In [1]: import numpy as np

In [2]: import numpy.linalg as la

In [3]: np.set_printoptions(suppress=True, linewidth=120)

In [4]: Q, _ = la.qr(np.array([[-0.4, 0.3, 0.6, -0.3],
   ...:     [-1.8, -0.8, 0.2, -0.4],
   ...:     [0.4, -1.3, -1.6, 1.5],
   ...:     [-1.1, -0.3, -1.1, 0.7]]))

In [5]: data = 4 * Q

In [6]: data.round(1)
Out[6]: 
array([[-0.7,  1.1,  0.5, -3.7],
       [-3.3, -1. ,  1.9,  0.6],
       [ 0.7, -3.7, -0.3, -1.2],
       [-2. , -0.1, -3.5, -0.1]])

In [7]: r0, r1 = data[3], data[0]

In [8]: round(r0 @ r1, 1)
Out[8]: np.float64(0.0)

In [9]: pr = (r0 @ r1) / (r0 @ r0) * r0

In [10]: pr.round(1) + 0
Out[10]: array([0., 0., 0., 0.])

In [11]: la.matrix_rank(np.outer(r0, r1))
Out[11]: np.int64(1)

In [12]: np.round(r1 - pr, 1)
Out[12]: array([-0.7,  1.1,  0.5, -3.7])

In [13]: np.round(la.svd(data, compute_uv=False), 1)
Out[13]: array([4., 4., 4., 4.])

In [14]: np.round(data @ data.T, 1) + 0
Out[14]: 
array([[16.,  0.,  0.,  0.],
       [ 0., 16.,  0.,  0.],
       [ 0.,  0., 16.,  0.],
       [ 0.,  0.,  0., 16.]])

In [15]: np.round(la.pinv(data), 1) + 0
Out[15]: 
array([[ 0. , -0.2,  0. , -0.1],
       [ 0.1, -0.1, -0.2,  0. ],
       [ 0. ,  0.1,  0. , -0.2],
       [-0.2,  0. , -0.1,  0. ]])

In [16]: A = np.loadtxt("run8.csv", delimiter=",")

In [17]: A
Out[17]: 
array([[ 0.4,  0.1, -1.1,  0.3],
       [-0.5, -0.6, -0.3,  2. ],
       [-0.2, -0.3,  1.8, -1.1],
       [-0.1,  0.6, -2.7, -1. ]])

In [18]: U, s, VT = la.svd(A, full_matrices=False)

In [19]: np.round(np.abs(VT[0]), 1) + 0
Out[19]: array([0. , 0.2, 1. , 0. ])

In [20]: np.round(U.T @ A @ VT.T, 1) + 0
Out[20]: 
array([[3.5, 0. , 0. , 0. ],
       [0. , 2.6, 0. , 0. ],
       [0. , 0. , 0.7, 0. ],
       [0. , 0. , 0. , 0.2]])

In [21]: (s > 1e-8).sum()
Out[21]: np.int64(4)

In [22]: s.round(1)
Out[22]: array([3.5, 2.6, 0.7, 0.2])

In [23]: np.round(VT @ VT.T, 1) + 0
Out[23]: 
array([[1., 0., 0., 0.],
       [0., 1., 0., 0.],
       [0., 0., 1., 0.],
       [0., 0., 0., 1.]])

In [24]: np.round(U.T @ U, 1) + 0
Out[24]: 
array([[1., 0., 0., 0.],
       [0., 1., 0., 0.],
       [0., 0., 1., 0.],
       [0., 0., 0., 1.]])

In [25]: np.round(s / s[0], 1)
Out[25]: array([1. , 0.7, 0.2, 0.1])

In [26]: rng = np.random.default_rng(37236)

In [27]: idx = rng.permutation(4)

In [28]: Y = A[:, idx] * rng.choice([-1, 1], 4)

In [29]: Y
Out[29]: 
array([[ 1.1,  0.1,  0.4,  0.3],
       [ 0.3, -0.6, -0.5,  2. ],
       [-1.8, -0.3, -0.2, -1.1],
       [ 2.7,  0.6, -0.1, -1. ]])

In [30]: U, _, VT = la.svd(A.T @ Y)

In [31]: np.round(U @ VT, 1) + 0
Out[31]: 
array([[ 0.,  0.,  1.,  0.],
       [ 0.,  1.,  0.,  0.],
       [-1.,  0.,  0.,  0.],
       [ 0.,  0.,  0.,  1.]])

In [32]: np.round(la.lstsq(A, Y)[0], 1) + 0
Out[32]: 
array([[ 0.,  0.,  1.,  0.],
       [ 0.,  1.,  0.,  0.],
       [-1.,  0.,  0.,  0.],
       [ 0.,  0.,  0.,  1.]])

In [33]: idx
Out[33]: array([2, 1, 0, 3])

In [34]: K = np.array([[0.5, 0.5, -0.5, -8.0],
    ...:     [-1.1, -0.7, -0.4, 40.0],
    ...:     [0.5, 0.0, 0.0, -18.0],
    ...:     [-0.2, -0.7, 1.1, 12.0]])

In [35]: Q, V = la.qr(K[:, :3])[0], la.qr(K[:, 3:])[0]

In [36]: s = la.svd(Q.T @ V, compute_uv=False)

In [37]: s.round(1)
Out[37]: array([1.])

In [38]: np.round(np.degrees(np.arccos(s.clip(0, 1))), 1)
Out[38]: array([13.1])

In [39]: round(la.norm(Q @ Q.T - V @ V.T, 2), 1)
Out[39]: np.float64(1.0)

In [40]: J = np.load("block9.npy")

In [41]: J
Out[41]: 
array([[-3,  0,  0],
       [ 0,  2,  0],
       [ 0,  0,  1]])

In [42]: w, V = la.eig(J)

In [43]: np.round(np.sort(la.eigvals(la.inv(J))), 1)
Out[43]: array([-0.3,  0.5,  1. ])

In [44]: np.prod(w)
Out[44]: np.float64(-6.0)

In [45]: J @ V[:, 0] - w[0] * V[:, 0]
Out[45]: array([0., 0., 0.])

In [46]: w, V = la.eigh(J)

In [47]: x0 = np.array([2, -2, -3])

In [48]: np.abs(J).sum(axis=1).max(), np.abs(w).max()
Out[48]: (np.int64(3), np.float64(3.0))

In [49]: x0 @ J @ x0
Out[49]: np.int64(5)

In [50]: V * np.abs(w) @ V.T
Out[50]: 
array([[3., 0., 0.],
       [0., 2., 0.],
       [0., 0., 1.]])

In [51]: (np.sign(V[:, -1].round(6)) == np.sign(V[0, -1].round(6))).astype(int)
Out[51]: array([1, 0, 1])

In [52]: np.round(la.eigvalsh(J[1:, 1:]), 1)
Out[52]: array([1., 2.])

In [53]: np.all(la.eigvalsh(J) > 0)
Out[53]: np.False_

In [54]: [round(float(la.det(J[:i, :i])), 2) + 0 for i in range(1, 4)]
Out[54]: [-3.0, -6.0, -6.0]

In [55]: t = np.radians(30)

In [56]: r_ = np.eye(3)

In [57]: r_[2, 2] = r_[0, 0] = np.cos(t)

In [58]: r_[2, 0], r_[0, 2] = -np.sin(t), np.sin(t)

In [59]: r_.round(1)
Out[59]: 
array([[ 0.9,  0. ,  0.5],
       [ 0. ,  1. ,  0. ],
       [-0.5,  0. ,  0.9]])

In [60]: Y = J @ r_.T

In [61]: np.round(np.abs(Y - J).max(axis=0), 1)
Out[61]: array([0.5, 0. , 1.5])

In [62]: Y.round(1)
Out[62]: 
array([[-2.6,  0. ,  1.5],
       [ 0. ,  2. ,  0. ],
       [ 0.5,  0. ,  0.9]])

In [63]: np.allclose(J @ J.T, Y @ Y.T)
Out[63]: True

In [64]: la.determinant(Y)
---------------------------------------------------------------------------
AttributeError                            Traceback (most recent call last)
Cell In[64], line 1
----> 1 la.determinant(Y)

AttributeError: module 'numpy.linalg' has no attribute 'determinant'

In [65]: np.allclose(Y, Y.T)
Out[65]: False

In [66]: np.round((Y - Y.T) / 2, 1)
Out[66]: 
array([[ 0. ,  0. ,  0.5],
       [ 0. ,  0. ,  0. ],
       [-0.5,  0. ,  0. ]])

In [67]: np.allclose(Y @ Y.T, Y.T @ Y)
Out[67]: False

In [68]: np.round(Y @ Y, 1)
Out[68]: 
array([[ 7.5,  0. , -2.6],
       [ 0. ,  4. ,  0. ],
       [-0.9,  0. ,  1.5]])

In [69]: np.round(np.sort(np.abs(la.eigvals(Y))), 1)
Out[69]: array([1.1, 2. , 2.8])

In [70]: X = np.load("mat.npy")

In [71]: X
Out[71]: 
array([[ 1.4,  0. ,  0.1, -0.1,  1.6,  1.5,  1.7,  1.5],
       [ 0.5, -0.2, -0.5,  0. , -0.7, -0.6,  1.6, -2.2],
       [ 0.1, -0.6, -1.5, -0.5,  0. ,  0.3, -1.1, -0.1],
       [-0.2,  1.5, -0.7, -0.6, -0.7,  0. ,  1.2,  0.2],
       [-1.6,  1.3,  0.3, -0.2,  1.2,  0.7, -1.3,  0.2],
       [-1.4,  0.4,  0.3,  1.5,  0.9,  0.2, -0.7,  0. ],
       [-0.9,  0.6, -1.5,  1.5, -1. ,  1. , -0.7, -0.8],
       [-1. ,  0.7, -1.8, -0.9,  0.8, -0.1,  0.4, -1.9],
       [-1.2, -0.1, -0.5,  0.9, -0.8,  1.5, -0.5, -0.5],
       [ 0.5,  0.7, -0.1,  1. ,  1.4, -0.3,  0.7,  1.7],
       [ 4.5, -1.2,  2.7,  4.8,  5.1, -6.3,  0. , -0.3],
       [-0.6, -0.9,  1. , -0.3,  0.2, -1.6,  0.1,  0.3],
       [ 0.9, -0.5,  0.6,  0.7,  0. ,  1.3, -0.3,  1.4],
       [ 1.2, -1. ,  0.1, -0.2, -0.7, -0.9,  0.3, -0.4],
       [ 0.1, -1.1, -0.2, -1. , -0.3, -1.4,  1.3, -1. ],
       [-0.2,  0.4, -2.4, -0.2, -0.3,  1.1, -1.4, -1.3],
       [-0.7, -0.6, -0.5, -0.8,  0.1, -2.3,  1.1,  1.3],
       [ 1.5, -1.1, -1.8,  0. ,  1.3, -0.6, -0.2,  0. ],
       [-1.3, -2. , -0.1,  0.2,  0.8,  1.5, -0.7,  0.4],
       [-0.8, -0.5, -0.6, -0.9, -0.5,  0.4,  2. ,  0.7],
       [ 1.4,  0.7, -1.2, -1.1,  1.8, -1. , -0.3,  0.9],
       [ 1.8, -0.8,  0.3, -0.5, -0.2,  0.6, -1.4,  1.1],
       [ 0.9, -0.8, -0.8,  0.8, -1.6, -1.9,  1.2,  1.8]])

In [72]: Q, V = la.qr(X[:, :1])[0], la.qr(X[:, 1:])[0]

In [73]: s = la.svd(Q.T @ V, compute_uv=False)

In [74]: np.round(np.degrees(np.arccos(s.clip(0, 1))), 1)
Out[74]: array([44.6])

In [75]: U, s, VT = la.svd(X, full_matrices=False)

In [76]: U.shape, s.shape, VT.shape
Out[76]: ((23, 8), (8,), (8, 8))

In [77]: (s > 1e-8).sum()
Out[77]: np.int64(8)

In [78]: round(np.sqrt((s ** 2).sum()), 1), round(float(la.norm(X)), 1)
Out[78]: (np.float64(17.1), 17.1)

In [79]: np.round(s / s[0], 1)
Out[79]: array([1. , 0.5, 0.5, 0.4, 0.4, 0.3, 0.3, 0.3])

In [80]: np.round(np.cumsum(s ** 2) / np.sum(s ** 2), 1)
Out[80]: array([0.5, 0.6, 0.7, 0.8, 0.9, 0.9, 1. , 1. ])

In [81]: F = np.array([[0, 0, 0], [0, 0, 1], [0, 1, 0]])

In [82]: # symmetric

In [83]: F.sum(axis=0)
Out[83]: array([0, 1, 1])

In [84]: F @ F
Out[84]: 
array([[0, 0, 0],
       [0, 1, 0],
       [0, 0, 1]])

In [85]: np.argwhere(np.triu(F))
Out[85]: array([[1, 2]])

In [86]: L = np.diag(F.sum(axis=1)) - F

In [87]: np.round(la.eigvalsh(L), 1)
Out[87]: array([0., 0., 2.])

In [88]: L @ np.ones(3)
Out[88]: array([0., 0., 0.])

In [89]: round(la.det(L[1:, 1:]))
Out[89]: 0
